% ipython --no-banner

In [1]: import numpy as np

In [2]: from numpy import linalg as LA

In [3]: np.set_printoptions(precision=2, suppress=True, linewidth=200)

In [4]: rnd = lambda a: np.round(a, 2) + 0

In [5]: X = np.loadtxt("run8.csv", delimiter=",")

In [6]: X
Out[6]: 
array([[ 1.13, -0.6 , -0.13, -2.79],
       [-0.64,  0.66,  0.83,  2.49],
       [-0.66,  0.21, -0.24,  0.63],
       [ 0.36, -0.62, -0.88, -2.57]])

In [7]: u = np.array([0, 2])

In [8]: rnd(np.cross(X[1, :3], X[0, :3]))
Out[8]: array([ 0.41,  0.85, -0.36])

In [9]: np.polyval(u, X[1])
Out[9]: array([2., 2., 2., 2.])

In [10]: M = np.array([[3, 3, 3], [3, 6, 6], [3, 6, 9]])

In [11]: M
Out[11]: 
array([[3, 3, 3],
       [3, 6, 6],
       [3, 6, 9]])

In [12]: vec = np.array([0, 3, 1])

In [13]: rhs = M @ vec

In [14]: c, lr = np.zeros(3), 1 / LA.norm(M, 2) ** 2

In [15]: for i in range(3):
    ...:     c -= lr * M.T @ (M @ c - rhs)
    ...:     if i % 1 == 0: print(i, round(LA.norm(M @ c - rhs), 2))
    ...: 
0 1.89
1 1.88
2 1.87

In [16]: rnd(c)
Out[16]: array([0.82, 1.51, 1.83])

In [17]: W0 = np.array([[1.0, -0.3], [0.0, 0.1]])

In [18]: [int(LA.matrix_rank(LA.matrix_power(W0, p))) for p in range(1, 3)]
Out[18]: [2, 2]

In [19]: rnd(np.sort(LA.eigvals(W0)))
Out[19]: array([0.1, 1. ])

In [20]: vec = np.array([-2, 2])

In [21]: rhs = W0 @ vec

In [22]: rhs
Out[22]: array([-2.6,  0.2])

In [23]: rnd(LA.solve(W0, rhs + W0[:, 0]))
Out[23]: array([-1.,  2.])

In [24]: rnd(LA.solve(W0, W0[:, 1]))
Out[24]: array([0., 1.])

In [25]: rnd(LA.solve(W0.T, W0[1]))
Out[25]: array([0., 1.])

In [26]: rnd(LA.solve(W0, rhs))
Out[26]: array([-2.,  2.])

In [27]: LA.solve(W0, rhs[:-1])
ValueError: solve1: Input operand 1 has a mismatch in its core dimension 0, with gufunc signature (m,m),(m)->(m) (size 1 is different from 2)


In [28]: rnd(LA.det(2 * W0)), rnd(LA.det(W0))
Out[28]: (np.float64(0.4), np.float64(0.1))

In [29]: np.einsum("ii->", W0)
Out[29]: np.float64(1.1)

In [30]: rnd(LA.eigvals(W0))
Out[30]: array([1. , 0.1])

In [31]: low = LA.cholesky(M)

In [32]: LA.eigvalsh(M).min() > 0
Out[32]: np.True_

In [33]: rnd(np.prod(np.diag(low)) ** 2), rnd(LA.det(M))
Out[33]: (np.float64(27.0), np.float64(27.0))

In [34]: rnd(M / np.sqrt(np.outer(np.diag(M), np.diag(M))))
Out[34]: 
array([[1.  , 0.71, 0.58],
       [0.71, 1.  , 0.82],
       [0.58, 0.82, 1.  ]])

In [35]: rnd(low @ low.T)
Out[35]: 
array([[3., 3., 3.],
       [3., 6., 6.],
       [3., 6., 9.]])

In [36]: rnd(low)
Out[36]: 
array([[1.73, 0.  , 0.  ],
       [1.73, 1.73, 0.  ],
       [1.73, 1.73, 1.73]])

In [37]: rnd(np.diag(low) ** 2)
Out[37]: array([3., 3., 3.])

In [38]: u = np.array([1, 9, 8])

In [39]: rnd(np.array([np.convolve(row, u, "same") for row in W0]))
Out[39]: 
array([[1. , 8.7, 5.3],
       [0. , 0.1, 0.9]])

In [40]: np.correlate(W0[1], W0[0], "full")
Out[40]: array([ 0.  , -0.03,  0.1 ])

In [41]: F = np.load("block10.npy")

In [42]: rnd(F)
Out[42]: 
array([[ 0.69, -0.71, -0.1 ],
       [-0.71, -0.66, -0.24],
       [-0.1 , -0.24,  0.97]])

In [43]: rng = np.random.default_rng(682)

In [44]: z = rng.permutation(3)

In [45]: z
Out[45]: array([1, 0, 2])

In [46]: out = F[z][:, z]

In [47]: rnd(np.trace(out))
Out[47]: np.float64(1.0)

In [48]: rnd(np.sort(np.abs(LA.eigvals(out))))
Out[48]: array([1., 1., 1.])

In [49]: rnd(out)
Out[49]: 
array([[-0.66, -0.71, -0.24],
       [-0.71,  0.69, -0.1 ],
       [-0.24, -0.1 ,  0.97]])

In [50]: rnd(F @ F.T)
Out[50]: 
array([[1., 0., 0.],
       [0., 1., 0.],
       [0., 0., 1.]])

In [51]: rnd(LA.svd(F, compute_uv=False))
Out[51]: array([1., 1., 1.])

In [52]: rnd(F.T @ F)
Out[52]: 
array([[1., 0., 0.],
       [0., 1., 0.],
       [0., 0., 1.]])

In [53]: rnd(F[:, 2] @ F[:, 1])
Out[53]: np.float64(0.0)

In [54]: rnd(LA.pinv(F))
Out[54]: 
array([[ 0.69, -0.71, -0.1 ],
       [-0.71, -0.66, -0.24],
       [-0.1 , -0.24,  0.97]])

In [55]: w, vecs = LA.eigh(F)

In [56]: rnd(LA.eigvalsh(F + -3 * np.eye(3)))
Out[56]: array([-4., -2., -2.])

In [57]: rnd(w.sum()), rnd(np.trace(F))
Out[57]: (np.float64(1.0), np.float64(1.0))

In [58]: rnd(w)
Out[58]: array([-1.,  1.,  1.])

In [59]: rnd(LA.eigvalsh(F @ F))
Out[59]: array([1., 1., 1.])

In [60]: rnd(vecs.T @ vecs)
Out[60]: 
array([[1., 0., 0.],
       [0., 1., 0.],
       [0., 0., 1.]])

In [61]: rnd(vecs @ np.diag(w) @ vecs.T)
Out[61]: 
array([[ 0.69, -0.71, -0.1 ],
       [-0.71, -0.66, -0.24],
       [-0.1 , -0.24,  0.97]])

In [62]: feats = np.array([[1, 0, 0], [0, 1, 0], [2, 3, 1]])

In [63]: out = feats + rng.integers(-2, 3, (3, 1)) @ rng.integers(-2, 3, (1, 3))

In [64]: out
Out[64]: 
array([[-3, -2,  4],
       [-2,  0,  2],
       [ 4,  4, -1]])

In [65]: LA.matrix_rank(out - feats, tol=1e-8)
Out[65]: np.int64(1)

In [66]: vec = np.array([1, 5, 5])

In [67]: rhs = out @ vec

In [68]: rhs
Out[68]: array([ 7,  8, 19])

In [69]: rnd(LA.solve(out, rhs + out[:, 0]))
Out[69]: array([2., 5., 5.])

In [70]: rnd(LA.solve(out, out[:, 1]))
Out[70]: array([0., 1., 0.])

In [71]: rnd(LA.solve(out, rhs))
Out[71]: array([1., 5., 5.])

In [72]: LA.matrix_power(feats, 2)
Out[72]: 
array([[1, 0, 0],
       [0, 1, 0],
       [4, 6, 1]])

In [73]: np.trace(feats)
Out[73]: np.int64(3)

In [74]: rnd(LA.det(feats))
Out[74]: np.float64(1.0)

In [75]: np.allclose(feats, feats.T)
Out[75]: False

In [76]: rnd(np.sort(np.abs(LA.eigvals(feats))))
Out[76]: array([1., 1., 1.])

In [77]: w, vecs = LA.eig(feats)

In [78]: np.prod(w)
Out[78]: np.float64(1.0)

In [79]: feats @ vecs[:, 0] - w[0] * vecs[:, 0]
Out[79]: array([0., 0., 0.])

In [80]: w
Out[80]: array([1., 1., 1.])

In [81]: K = np.array([[0.0, 2.0, 0.0], [2.0, 0.0, 0.0], [0.0, 0.0, 0.0]])

In [82]: K
Out[82]: 
array([[0., 2., 0.],
       [2., 0., 0.],
       [0., 0., 0.]])

In [83]: (LA.matrix_power((K != 0) + (K.T != 0) + np.eye(3), 3) > 0).astype(int)
Out[83]: 
array([[1, 1, 0],
       [1, 1, 0],
       [0, 0, 1]])

In [84]: rnd(LA.eigvalsh(K).min())
Out[84]: np.float64(-2.0)

In [85]: [round(float(LA.det(K[:i, :i])), 2) + 0 for i in range(1, 4)]
Out[85]: [0.0, -4.0, 0.0]

In [86]: LA.cholesky(K)
LinAlgError: Matrix is not positive definite


In [87]: data = np.array([[0, 2, 2],
    ...:     [3, 3, 3],
    ...:     [0, 2, 2],
    ...:     [0, 2, 2],
    ...:     [0, 2, 2],
    ...:     [1, 3, 1],
    ...:     [4, 8, 6],
    ...:     [0, 0, 0],
    ...:     [0, 0, 0],
    ...:     [0, 2, 2],
    ...:     [0, 0, 0],
    ...:     [0, 0, 0],
    ...:     [0, 0, 0],
    ...:     [0, 0, 0]])

In [88]: data
Out[88]: 
array([[0, 2, 2],
       [3, 3, 3],
       [0, 2, 2],
       [0, 2, 2],
       [0, 2, 2],
       [1, 3, 1],
       [4, 8, 6],
       [0, 0, 0],
       [0, 0, 0],
       [0, 2, 2],
       [0, 0, 0],
       [0, 0, 0],
       [0, 0, 0],
       [0, 0, 0]])

In [89]: Ac = data - data.mean(axis=0)

In [90]: vecs = LA.svd(Ac)[2][:1]

In [91]: out = Ac - Ac @ vecs.T @ vecs

In [92]: rnd(LA.norm(out) / LA.norm(Ac))
Out[92]: np.float64(0.25)

In [93]: rnd(out.std(axis=0))
Out[93]: array([0.59, 0.27, 0.36])

In [94]: rnd(np.cov(Ac @ vecs.T, rowvar=False))
Out[94]: np.float64(8.62)

In [95]: rnd(np.diag(vecs.T @ vecs))
Out[95]: array([0.15, 0.53, 0.32])

In [96]: rnd(LA.eigvals(F).sum().real)
Out[96]: np.float64(1.0)

In [97]: rnd(LA.det(2 * F)), rnd(LA.det(F))
Out[97]: (np.float64(-8.0), np.float64(-1.0))

In [98]: rnd(np.einsum("ii->", F))
Out[98]: np.float64(1.0)

In [99]: np.einsum("ij,ji->", F, F)
Out[99]: np.float64(3.0)

In [100]: Ac = (data - data.mean(axis=0)) / data.std(axis=0)

In [101]: np.argwhere(np.abs(Ac) > 2)
Out[101]: 
array([[6, 0],
       [6, 1],
       [6, 2]])

In [102]: rnd(Ac.std(axis=0))
Out[102]: array([1., 1., 1.])

In [103]: c = LA.lstsq(np.delete(Ac, 0, axis=1), Ac[:, 0])[0]

In [104]: rnd(1 - np.var(Ac[:, 0] - np.delete(Ac, 0, axis=1) @ c))
Out[104]: np.float64(0.7)

In [105]: np.abs(c).argmax()
Out[105]: np.int64(0)

In [106]: G = data.T @ data

In [107]: rnd(LA.eigvalsh(G)[::-1])
Out[107]: array([185.39,   6.77,   1.84])

In [108]: G
Out[108]: 
array([[ 26,  44,  34],
       [ 44, 102,  80],
       [ 34,  80,  66]])

In [109]: np.diag(G)
Out[109]: array([ 26, 102,  66])

In [110]: mat = np.load("dump.npy")

In [111]: mat
Out[111]: 
array([[0, 0, 0, 0],
       [0, 0, 0, 0],
       [0, 0, 0, 0],
       [0, 0, 0, 3]])

In [112]: z = rng.permutation(4)

In [113]: z
Out[113]: array([1, 0, 3, 2])

In [114]: out = mat[z][:, z]

In [115]: np.diag(out)
Out[115]: array([0, 0, 3, 0])

In [116]: w, vecs = LA.eigh(mat)

In [117]: vec = np.array([6, 3, -8, -6])

In [118]: np.abs(mat).sum(axis=1).max(), np.abs(w).max()
Out[118]: (np.int64(3), np.float64(3.0))

In [119]: (np.sign(vecs[:, -1].round(6)) == np.sign(vecs[0, -1].round(6))).astype(int)
Out[119]: array([1, 1, 1, 0])

In [120]: vecs * np.abs(w) @ vecs.T
Out[120]: 
array([[0., 0., 0., 0.],
       [0., 0., 0., 0.],
       [0., 0., 0., 0.],
       [0., 0., 0., 3.]])

In [121]: Q, r_ = LA.qr(X)

In [122]: rnd(Q @ r_)
Out[122]: 
array([[ 1.13, -0.6 , -0.13, -2.79],
       [-0.64,  0.66,  0.83,  2.49],
       [-0.66,  0.21, -0.24,  0.63],
       [ 0.36, -0.62, -0.88, -2.57]])

In [123]: rnd(r_)
Out[123]: 
array([[-1.5 ,  0.97,  0.56,  4.06],
       [ 0.  , -0.52, -1.1 , -2.08],
       [ 0.  ,  0.  ,  0.11, -0.15],
       [ 0.  ,  0.  ,  0.  , -0.42]])

In [124]: rnd(Q)
Out[124]: 
array([[-0.75, -0.26,  0.08,  0.6 ],
       [ 0.43, -0.47,  0.74,  0.24],
       [ 0.44,  0.42, -0.24,  0.76],
       [-0.24,  0.74,  0.63, -0.07]])

In [125]: Q.shape, r_.shape
Out[125]: ((4, 4), (4, 4))
